$ python -q
>>> import numpy as np
>>> np.set_printoptions(suppress=True, linewidth=120)
>>> arr = np.array([[-45, 45, -81, 81, -18],
...     [45, -45, 81, -81, 18],
...     [-5, 5, -9, 9, -2],
...     [10, -10, 18, -18, 4],
...     [45, -45, 81, -81, 18]])
>>> rk = np.linalg.matrix_rank(arr)
>>> rk
np.int64(1)
>>> ns = np.linalg.svd(arr)[2][rk:].T
>>> [int(np.linalg.matrix_rank(np.delete(arr, i, axis=0))) for i in range(5)]
[1, 1, 1, 1, 1]
>>> np.linalg.matrix_rank(arr.T @ arr), np.linalg.matrix_rank(arr @ arr.T)
(np.int64(1), np.int64(1))
>>> ns.shape
(5, 4)
>>> u = np.array([-1, -2, -1])
>>> np.array([np.convolve(row, u, "same") for row in arr])
array([[ 45,  36,  36, -63, -45],
       [-45, -36, -36,  63,  45],
       [  5,   4,   4,  -7,  -5],
       [-10,  -8,  -8,  14,  10],
       [-45, -36, -36,  63,  45]])
>>> np.correlate(arr[2], arr[0], "full")
array([   90,  -495,   972, -1521,  1944, -1521,   972,  -495,    90])
>>> Uu, sv, vt = np.linalg.svd(arr)
>>> evecs = vt[:(sv > 1e-8).sum()]
>>> rng = np.random.default_rng(60)
>>> x0 = arr[3] + -2 * arr[4] + rng.integers(2) * np.eye(5)[1]
>>> x0
array([ -80.,   80., -144.,  144.,  -32.])
>>> np.round(evecs.T @ evecs, 3)
array([[ 0.116, -0.116,  0.208, -0.208,  0.046],
       [-0.116,  0.116, -0.208,  0.208, -0.046],
       [ 0.208, -0.208,  0.375, -0.375,  0.083],
       [-0.208,  0.208, -0.375,  0.375, -0.083],
       [ 0.046, -0.046,  0.083, -0.083,  0.019]])
>>> np.linalg.matrix_rank(np.vstack([arr, x0]))
np.int64(1)
>>> round(np.linalg.norm(x0 - evecs.T @ evecs @ x0), 3)
np.float64(0.0)
>>> np.allclose(arr[:-1].T @ np.linalg.lstsq(arr[:-1].T, arr[-1])[0], arr[-1])
True
>>> np.unique(arr.round(6), axis=0).shape
(4, 5)
>>> np.round(arr @ np.linalg.pinv(arr) @ arr, 3)
array([[-45.,  45., -81.,  81., -18.],
       [ 45., -45.,  81., -81.,  18.],
       [ -5.,   5.,  -9.,   9.,  -2.],
       [ 10., -10.,  18., -18.,   4.],
       [ 45., -45.,  81., -81.,  18.]])
>>> np.trace(arr)
np.int64(-99)
>>> np.allclose(arr, arr.T)
False
>>> (arr - arr.T) / 2
array([[  0. ,   0. , -38. ,  35.5, -31.5],
       [  0. ,   0. ,  38. , -35.5,  31.5],
       [ 38. , -38. ,   0. ,  -4.5, -41.5],
       [-35.5,  35.5,   4.5,   0. ,  42.5],
       [ 31.5, -31.5,  41.5, -42.5,   0. ]])
>>> np.round(np.sort(np.abs(np.linalg.eigvals(arr))), 3) + 0
array([ 0.,  0.,  0.,  0., 99.])
>>> mat = np.array([[0, 1, 0, 0, 1],
...     [1, 0, 0, 0, 1],
...     [0, 0, 0, 0, 0],
...     [0, 0, 0, 0, 0],
...     [1, 1, 0, 0, 0]])
>>> # column 3 repeats column 2
>>> Uu, sv, vt = np.linalg.svd(mat)
>>> evecs = vt[:(sv > 1e-8).sum()]
>>> x0 = mat[3] + -1 * mat[2] + rng.integers(2) * np.eye(5)[2]
>>> x0
array([0., 0., 0., 0., 0.])
>>> np.round(evecs.T @ evecs, 3) + 0
array([[1., 0., 0., 0., 0.],
       [0., 1., 0., 0., 0.],
       [0., 0., 0., 0., 0.],
       [0., 0., 0., 0., 0.],
       [0., 0., 0., 0., 1.]])
>>> np.allclose(evecs.T @ evecs @ x0, x0)
True
>>> np.linalg.matrix_rank(np.vstack([mat, x0]))
np.int64(3)
>>> np.allclose(mat[:-1].T @ np.linalg.lstsq(mat[:-1].T, mat[-1])[0], mat[-1])
False
>>> np.linalg.lstsq(mat[:-1].T, mat[-1])[2]
np.int32(2)
>>> data = np.load("arr.npy")
>>> data
array([[14, 11],
       [11, 13]])
>>> (data - data.T) / 2
array([[0., 0.],
       [0., 0.]])
>>> np.linalg.matrix_power(data, 3)
array([[7705, 7348],
       [7348, 7037]])
>>> np.trace(data)
np.int64(27)
>>> np.round(np.linalg.det(data), 3)
np.float64(61.0)
>>> (data + data.T) / 2
array([[14., 11.],
       [11., 13.]])
>>> data @ data
array([[317, 297],
       [297, 290]])
>>> np.round(np.sort(np.abs(np.linalg.eigvals(data))), 3)
array([ 2.489, 24.511])
>>> x0 = np.array([-1, -1])
>>> rhs = data @ x0
>>> c, lr = np.zeros(2), 1 / np.linalg.norm(data, 2) ** 2
>>> for i in range(4):
...     c -= lr * data.T @ (data @ c - rhs)
...     if i % 1 == 0: print(i, round(np.linalg.norm(data @ c - rhs), 3))
... 
0 0.079
1 0.078
2 0.077
3 0.077
>>> round(np.linalg.cond(data), 3)
np.float64(9.849)
>>> evals, evecs = np.linalg.eig(data)
>>> np.round(np.sort(np.linalg.eigvals(data @ data)), 3)
array([  6.193, 600.807])
>>> round(float(np.prod(evals)), 3)
61.0
>>> Y = data / np.sqrt((data ** 2).mean(axis=1, keepdims=True))
>>> data - data.mean(axis=1, keepdims=True)
array([[ 1.5, -1.5],
       [-1. ,  1. ]])
>>> Y[1].round(3)
array([0.914, 1.08 ])
>>> np.linalg.matrix_rank(data - data.mean(axis=1, keepdims=True))
np.int64(1)
>>> Y = data / np.linalg.norm(data, axis=1, keepdims=True)
>>> C2 = Y @ Y.T
>>> C2.round(3)
array([[1.  , 0.98],
       [0.98, 1.  ]])
>>> np.argwhere(np.triu(np.abs(C2) > 0.95, 1))
array([[0, 1]])
>>> C2[1].round(3)
array([0.98, 1.  ])
>>> (C2 - 2 * np.eye(2)).round(6).argmax(axis=1)
array([1, 0])
>>> (np.abs(C2) > 0.9).astype(int)
array([[1, 1],
       [1, 1]])
>>> m1 = np.array([[2, 0, 1, 4, 0, 2],
...     [-3, 3, -2, -6, 6, -4],
...     [-1, 2, -1, -2, 4, -2],
...     [0, 0, 0, 4, 0, 2],
...     [0, 0, 0, -6, 6, -4],
...     [0, 0, 0, -2, 4, -2]])
>>> m1 @ m1
array([[  3,   2,   1,  18,  12,   6],
       [-13,   5,  -7, -78,  30, -42],
       [ -7,   4,  -4, -42,  24, -24],
       [  0,   0,   0,  12,   8,   4],
       [  0,   0,   0, -52,  20, -28],
       [  0,   0,   0, -28,  16, -16]])
>>> np.allclose(m1 @ m1.T, m1.T @ m1)
False
>>> np.round(np.abs(np.linalg.eigvals(m1)).max(), 3)
np.float64(5.148)
>>> round(np.linalg.det(m1), 3)
np.float64(8.0)
>>> np.linalg.matrix_power(m1, 4)
array([[  -24,    20,   -15,  -720,   600,  -450],
       [  -55,   -29,   -20, -1650,  -870,  -600],
       [  -45,   -10,   -19, -1350,  -300,  -570],
       [    0,     0,     0,  -384,   320,  -240],
       [    0,     0,     0,  -880,  -464,  -320],
       [    0,     0,     0,  -720,  -160,  -304]])
>>> u, v = m1[1], m1[5]
>>> u @ v
np.int64(44)
>>> p = (u @ v) / (u @ u) * u
>>> p.round(3)
array([-1.2,  1.2, -0.8, -2.4,  2.4, -1.6])
>>> np.round(np.linalg.norm(u + v) ** 2 + np.linalg.norm(u - v) ** 2, 3)
np.float64(268.0)
>>> O, evecs = np.linalg.qr(m1[:, :2])[0], np.linalg.qr(m1[:, 2:])[0]
>>> sv = np.linalg.svd(O.T @ evecs, compute_uv=False)
>>> (sv > 0.9).sum()
np.int64(1)
>>> x0 = np.array([-6, -6, -8, 0, -3, -5])
>>> np.sign((m1 @ x0).round(6))
array([-1,  1,  0, -1,  1, -1])
>>> m1 @ x0
array([-30,  18,   0, -10,   2,  -2])
>>> (m1 @ x0).argmax()
np.int64(1)
>>> np.einsum("ij,j->i", m1, x0)
array([-30,  18,   0, -10,   2,  -2])
>>> m1 @ np.ones(6)
array([ 9., -6.,  0.,  6., -4.,  0.])
>>> (m1 * x0).sum(axis=1)
array([-30,  18,   0, -10,   2,  -2])
>>> np.linalg.norm(m1 @ x0) <= np.linalg.norm(m1, 2) * np.linalg.norm(x0) + 1e-9
np.True_
>>> feats = np.load("block0.npy")
>>> feats
array([[ 1,  0,  0,  0,  0],
       [ 0, -1,  1, -2,  0],
       [ 0,  0, -2,  0,  0],
       [ 0,  0, -1, -2,  0],
       [ 1,  0,  0,  0,  2]])
>>> x0 = np.array([1, 0, 1, 1, 2])
>>> h = np.maximum(feats @ x0, 0)
>>> np.flatnonzero(h > 1e-9)
array([0, 4])
>>> feats * (h > 1e-9)[:, None]
array([[1, 0, 0, 0, 0],
       [0, 0, 0, 0, 0],
       [0, 0, 0, 0, 0],
       [0, 0, 0, 0, 0],
       [1, 0, 0, 0, 2]])
>>> np.round(np.tanh(feats @ x0), 3)
array([ 0.762, -0.762, -0.964, -0.995,  1.   ])
>>> np.maximum(feats @ x0, 0) - np.maximum(-feats @ x0, 0)
array([ 1, -1, -2, -3,  5])
>>> feats @ feats
array([[ 1,  0,  0,  0,  0],
       [ 0,  1, -1,  6,  0],
       [ 0,  0,  4,  0,  0],
       [ 0,  0,  4,  4,  0],
       [ 3,  0,  0,  0,  4]])
>>> (np.linalg.matrix_power((feats != 0) + (feats.T != 0) + np.eye(5), 5) > 0).astype(int)
array([[1, 0, 0, 0, 1],
       [0, 1, 1, 1, 0],
       [0, 1, 1, 1, 0],
       [0, 1, 1, 1, 0],
       [1, 0, 0, 0, 1]])
>>> O, Rm = np.linalg.qr(feats)
>>> np.round(O.T @ O, 3) + 0
array([[1., 0., 0., 0., 0.],
       [0., 1., 0., 0., 0.],
       [0., 0., 1., 0., 0.],
       [0., 0., 0., 1., 0.],
       [0., 0., 0., 0., 1.]])
>>> np.allclose(Rm.T @ Rm, feats.T @ feats)
True
>>> M = np.load("out4.npy")
>>> M
array([[0, 0, 0],
       [0, 0, 0],
       [0, 0, 2],
       [0, 0, 3]])
>>> # row 1 repeats row 0
>>> np.round(M @ np.linalg.pinv(M) @ M, 3)
array([[0., 0., 0.],
       [0., 0., 0.],
       [0., 0., 2.],
       [0., 0., 3.]])
>>> np.allclose(M[:-1].T @ np.linalg.lstsq(M[:-1].T, M[-1])[0], M[-1])
True
>>> rk = np.linalg.matrix_rank(M)
>>> rk
np.int64(1)
>>> ns = np.linalg.svd(M)[2][rk:].T
>>> [int(np.linalg.matrix_rank(M[:i])) for i in range(1, len(M) + 1)]
[0, 0, 1, 1]
>>> np.allclose(M @ ns, 0)
True
>>> np.linalg.matrix_rank(M.T @ M), np.linalg.matrix_rank(M @ M.T)
(np.int64(1), np.int64(1))
>>> W = np.array([[0, 4, 3, 6], [2, 0, 4, 3], [6, 5, 0, 1]])
>>> c = np.array([1, -4, 9, 4])
>>> act = np.maximum(M @ W + c, 0)
>>> (act > 0).astype(int)
array([[1, 0, 1, 1],
       [1, 0, 1, 1],
       [1, 1, 1, 1],
       [1, 1, 1, 1]])
>>> act
array([[ 1,  0,  9,  4],
       [ 1,  0,  9,  4],
       [13,  6,  9,  6],
       [19, 11,  9,  7]])
>>> W2 = np.array([[2, 2, 0], [1, -2, 1], [2, 2, 1], [0, -2, 2]])
>>> (act @ W2).round(6).argmax(axis=1)
array([0, 0, 0, 0])
>>> lab = rng.permutation(5)
>>> lab
array([2, 4, 0, 1, 3])
>>> Y = mat[lab][:, lab]
>>> Y
array([[0, 0, 0, 0, 0],
       [0, 0, 1, 1, 0],
       [0, 1, 0, 1, 0],
       [0, 1, 1, 0, 0],
       [0, 0, 0, 0, 0]])
>>> W0 = np.load("mat.npy")
>>> W0
array([[0, 3, 5, 3, 2],
       [1, 3, 4, 1, 5],
       [1, 3, 4, 1, 5]])
>>> # rows 1 and 2 are equal
>>> u = np.array([2, 2, 0])
>>> np.polyval(u, W0[1])
array([ 4, 24, 40,  4, 60])
>>> np.abs(np.diag(np.linalg.qr(W0)[1])) > 1e-9
array([ True,  True, False])
>>> np.unique(W0.round(6), axis=0).shape
(2, 5)
>>> def softmax(z):
...     e = np.exp(z - z.max(axis=-1, keepdims=True))
...     return e / e.sum(axis=-1, keepdims=True)
... 
>>> np.round(softmax(W0).sum(axis=1), 3)
array([1., 1., 1.])
>>> np.round(softmax(10 * W0[2]), 3) + 0
array([0., 0., 0., 0., 1.])
>>> np.round(softmax(W0[2] + -3), 3)
array([0.012, 0.088, 0.239, 0.012, 0.649])
>>> np.round(softmax(W0[2]), 3)
array([0.012, 0.088, 0.239, 0.012, 0.649])
>>> S = W0 @ W0.T / np.sqrt(5)
>>> softmax(S).round(6).argmax(axis=1)
array([0, 1, 1])
>>> np.round(softmax(S), 3)
array([[0.824, 0.088, 0.088],
       [0.006, 0.497, 0.497],
       [0.006, 0.497, 0.497]])
>>> np.round(softmax(S + np.triu(np.full(S.shape, -np.inf), 1)), 3)
array([[1.   , 0.   , 0.   ],
       [0.011, 0.989, 0.   ],
       [0.006, 0.497, 0.497]])
>>> Uu, sv, vt = np.linalg.svd(W0)
>>> evecs = vt[:(sv > 1e-8).sum()]
>>> x0 = W0[1] + -1 * W0[0] + rng.integers(2) * np.eye(5)[2]
>>> x0
array([ 1.,  0.,  0., -2.,  3.])
>>> np.allclose(evecs.T @ evecs @ x0, x0)
False
>>> np.round(np.diag(evecs.T @ evecs), 3)
array([0.069, 0.199, 0.547, 0.387, 0.799])
>>> round(float(np.linalg.norm(x0 - evecs.T @ evecs @ x0)), 3)
0.673
>>> x0 = np.array([-2, -1, 3, 3, 4])
>>> W0 @ x0
array([29, 30, 30])
>>> W0 @ (2 * x0)
array([58, 60, 60])
>>> np.sign((W0 @ x0).round(6))
array([1, 1, 1])
>>> F = np.loadtxt("w.csv", delimiter=",")
>>> F
array([[-2.987, -2.976, -3.   , -2.006],
       [-3.03 , -2.992, -2.948, -1.99 ],
       [-3.02 , -3.012, -3.024, -2.002],
       [-3.019, -3.004, -3.025, -1.989],
       [-2.995, -2.989, -2.983, -2.029],
       [-3.025, -3.019, -2.994, -1.994],
       [-3.017, -3.012, -3.   , -2.039],
       [-2.986, -2.964, -2.98 , -1.985],
       [-3.021, -3.044, -3.011, -2.004],
       [-2.989, -3.012, -2.991, -2.035],
       [-2.968, -2.973, -3.007, -1.985],
       [-3.023, -2.983, -2.987, -2.011],
       [-2.996, -2.993, -3.031, -1.98 ],
       [-3.018, -2.979, -2.989, -1.982],
       [ 0.991,  2.977, -3.03 ,  2.985],
       [ 0.979,  3.011, -3.036,  3.021],
       [ 0.994,  3.023, -2.972,  3.048],
       [ 1.007,  3.001, -3.001,  2.996],
       [ 0.972,  2.994, -3.01 ,  3.033],
       [ 1.014,  3.007, -2.99 ,  2.974],
       [ 0.989,  3.013, -2.991,  3.001],
       [ 0.989,  3.022, -3.017,  3.02 ],
       [ 0.986,  3.012, -2.991,  2.98 ],
       [ 1.002,  2.975, -2.987,  3.001],
       [ 0.998,  2.973, -2.995,  2.995],
       [ 0.991,  3.005, -3.029,  2.992],
       [ 1.007,  3.035, -3.033,  3.017],
       [ 1.043,  3.017, -3.006,  3.014]])
>>> u = np.array([2, 0, 0])
>>> np.round(np.polyval(u, F[17]), 3)
array([ 2.028, 18.012, 18.012, 17.952])
>>> np.convolve(F[17], u)
array([ 2.014,  6.002, -6.002,  5.992,  0.   ,  0.   ])
>>> np.round(np.correlate(F[17], F[23], "full"), 3)
array([  3.022,   5.998, -14.974,  27.892, -14.87 ,   5.906,   3.002])
